% ipython --no-banner

In [1]: import numpy as np

In [2]: from numpy import linalg as LA

In [3]: np.set_printoptions(suppress=True, linewidth=100)

In [4]: rd = lambda a: np.round(a, 2) + 0

In [5]: W2 = 3 * np.array([[1.1, -1.5, -0.8], [1.1, 1.5, -1.2], [0.5, 0.6, -0.8]])

In [6]: rng = np.random.default_rng(2551)

In [7]: labels = rng.integers(0, 3, 13)

In [8]: F = W2[labels] + rng.normal(size=(13, 3))

In [9]: print(rd(F))
[[ 3.05  2.88 -3.35]
 [ 1.01  6.02 -4.23]
 [ 3.61 -4.04 -1.35]
 [ 0.04  0.64 -4.47]
 [ 3.74  5.34 -4.74]
 [ 3.09 -4.51 -1.2 ]
 [ 3.14  4.58 -2.87]
 [ 1.62 -4.63 -1.58]
 [ 4.06  4.07 -4.09]
 [ 1.81 -0.06 -2.01]
 [ 1.96 -2.37 -3.66]
 [ 5.83 -4.71 -2.73]
 [ 2.53  3.91 -4.35]]

In [10]: x0 = np.array([6, 4, 9])

In [11]: print(np.sign((F @ x0).round(6)))
[-1. -1. -1. -1.  1. -1.  1. -1.  1. -1. -1. -1. -1.]

In [12]: print(LA.norm(F @ x0) <= LA.norm(F, 2) * LA.norm(x0) + 1e-9)
True

In [13]: print(rd(F @ np.ones(3)))
[ 2.59  2.8  -1.79 -3.79  4.34 -2.62  4.85 -4.6   4.05 -0.26 -4.07 -1.62  2.09]

In [14]: print((F @ x0).argmax())
6

In [15]: f = np.array([1, 2, -1])

In [16]: print(rd(np.cross(F[11, :3], F[0, :3])))
[23.65 11.17 31.18]

In [17]: print(rd(np.correlate(F[11], F[0], "full")))
[-19.51  32.57  13.35 -22.26  -8.34]

In [18]: print(rd(np.convolve(F[11], f)))
[  5.83   6.94 -17.99  -0.75   2.73]

In [19]: F @ F
Traceback (most recent call last):
  Cell In[19], line 1
    F @ F
ValueError: matmul: Input operand 1 has a mismatch in its core dimension 0, with gufunc signature (n?,k),(k,m?)->(n?,m?) (size 13 is different from 3)


In [20]: gram = F.T @ F

In [21]: print(LA.matrix_rank(gram))
3

In [22]: print(rd(gram))
[[ 123.34    7.45 -106.88]
 [   7.45  212.38  -70.21]
 [-106.88  -70.21  146.07]]

In [23]: X = np.abs(np.array([[-4, 0, -3], [-2, -5, -1], [-2, -5, 5]])) + np.eye(3)

In [24]: X = X / X.sum(axis=1, keepdims=True)

In [25]: print(rd(X))
[[0.62 0.   0.38]
 [0.22 0.67 0.11]
 [0.15 0.38 0.46]]

In [26]: # a transition matrix

In [27]: def softmax(z):
    ...:     e = np.exp(z - z.max(axis=-1, keepdims=True))
    ...:     return e / e.sum(axis=-1, keepdims=True)
    ...: 

In [28]: print(rd(softmax(10 * X[2])))
[0.03 0.31 0.66]

In [29]: S = X @ X.T / np.sqrt(3)

In [30]: print(rd(softmax(S)))
[[0.37 0.31 0.32]
 [0.3  0.37 0.33]
 [0.32 0.34 0.34]]

In [31]: print(rd(softmax(S + np.triu(np.full(S.shape, -np.inf), 1))))
[[1.   0.   0.  ]
 [0.45 0.55 0.  ]
 [0.32 0.34 0.34]]

In [32]: print(rd(softmax(S)[2] @ X))
[0.33 0.36 0.32]

In [33]: O, evecs = LA.qr(X[:, :2])[0], LA.qr(X[:, 2:])[0]

In [34]: sigma = LA.svd(O.T @ evecs, compute_uv=False)

In [35]: print(rd(sigma))
[0.84]

In [36]: print(rd(np.kron(np.eye(2, dtype=int), X)))
[[0.62 0.   0.38 0.   0.   0.  ]
 [0.22 0.67 0.11 0.   0.   0.  ]
 [0.15 0.38 0.46 0.   0.   0.  ]
 [0.   0.   0.   0.62 0.   0.38]
 [0.   0.   0.   0.22 0.67 0.11]
 [0.   0.   0.   0.15 0.38 0.46]]

In [37]: print(rd(LA.det(X[::-1])))
-0.16

In [38]: print(rd(np.einsum("ij,ji->", X, X)))
1.25

In [39]: print(rd(LA.det(X.T)))
0.16

In [40]: print(rd(LA.eigvals(X).sum().real))
1.75

In [41]: print(rd(np.einsum("ii->", X)))
1.75

In [42]: M2 = X / LA.norm(X, axis=1, keepdims=True)

In [43]: gram = M2 @ M2.T

In [44]: print(rd(np.degrees(np.arccos(np.clip(gram[1, 0], -1, 1)))))
69.62

In [45]: print((gram - 2 * np.eye(3)).round(6).argmax(axis=1))
[2 2 1]

In [46]: print(rd(LA.norm(M2, axis=1)))
[1. 1. 1.]

In [47]: print((np.abs(gram) > 0.9).astype(int))
[[1 0 0]
 [0 1 0]
 [0 0 1]]

In [48]: M2 = LA.invert(X)
Traceback (most recent call last):
  Cell In[48], line 1
    M2 = LA.invert(X)
AttributeError: module 'numpy.linalg' has no attribute 'invert'


In [49]: M2 = LA.inv(X)

In [50]: print(rd(M2))
[[ 1.66  0.91 -1.57]
 [-0.54  1.45  0.09]
 [-0.11 -1.51  2.62]]

In [51]: print(rd(LA.inv(M2)))
[[0.63 0.   0.38]
 [0.22 0.67 0.11]
 [0.15 0.38 0.46]]

In [52]: print(rd(LA.det(X) * M2))
[[ 0.26  0.14 -0.25]
 [-0.09  0.23  0.01]
 [-0.02 -0.24  0.42]]

In [53]: M2 = np.array([[-6, -8], [3, 2], [1, 2]])

In [54]: W2 = np.array([[0, 1, -5], [-5, -2, 5]])

In [55]: arr = M2 @ W2 + 0.05 * rng.normal(size=(3, 3))

In [56]: print(rd(arr))
[[ 39.96  10.04 -10.03]
 [ -9.93  -0.95  -5.02]
 [ -9.94  -2.96   4.96]]

In [57]: # row 0 dominates

In [58]: Uu, sigma, Vh = LA.svd(arr)

In [59]: print(np.argmax(sigma[:-1] / (sigma[1:] + 1e-6)) + 1)
2

In [60]: M2 = Uu[:, :2] @ np.diag(sigma[:2]) @ Vh[:2]

In [61]: print(rd(np.abs(arr - M2).max()))
0.03

In [62]: print(rd(LA.norm(arr - M2, 2)), rd(sigma[2]))
0.04 0.04

In [63]: print(LA.matrix_rank(M2))
2

In [64]: print(rd(LA.norm(arr - M2) / LA.norm(arr)))
0.0

In [65]: M2 = np.array([[0, 8, 8], [6, 1, 3]])

In [66]: W2 = np.kron(M2, arr)

In [67]: print(LA.matrix_rank(W2))
6

In [68]: print(W2.shape)
(6, 9)

In [69]: W = np.array([[4, 8, 4], [5, 0, 0], [2, 6, 8]])

In [70]: coef = np.array([-3, 0, 3])

In [71]: act = np.maximum(arr @ W + coef, 0)

In [72]: print(rd((act > 0).mean(axis=0)))
[0.33 0.33 0.67]

In [73]: print(LA.matrix_rank(act))
2

In [74]: W2 = np.array([[0, -2, 2], [0, 2, -2], [1, -2, 1]])

In [75]: print(rd(act @ W2))
[[ 82.62 -20.2  -62.42]
 [  0.     0.     0.  ]
 [  2.89  -5.77   2.89]]

In [76]: K = np.eye(3, dtype=int)[rng.permutation(3)]

In [77]: print(K)
[[1 0 0]
 [0 1 0]
 [0 0 1]]

In [78]: # rows sum to 1

In [79]: print(np.prod(np.diag(K)), rd(LA.det(K)))
1 1.0

In [80]: print(LA.matrix_rank(K - K[0, 0] * np.eye(3)))
0

In [81]: print(rd(np.sort(LA.eigvals(K))))
[1. 1. 1.]
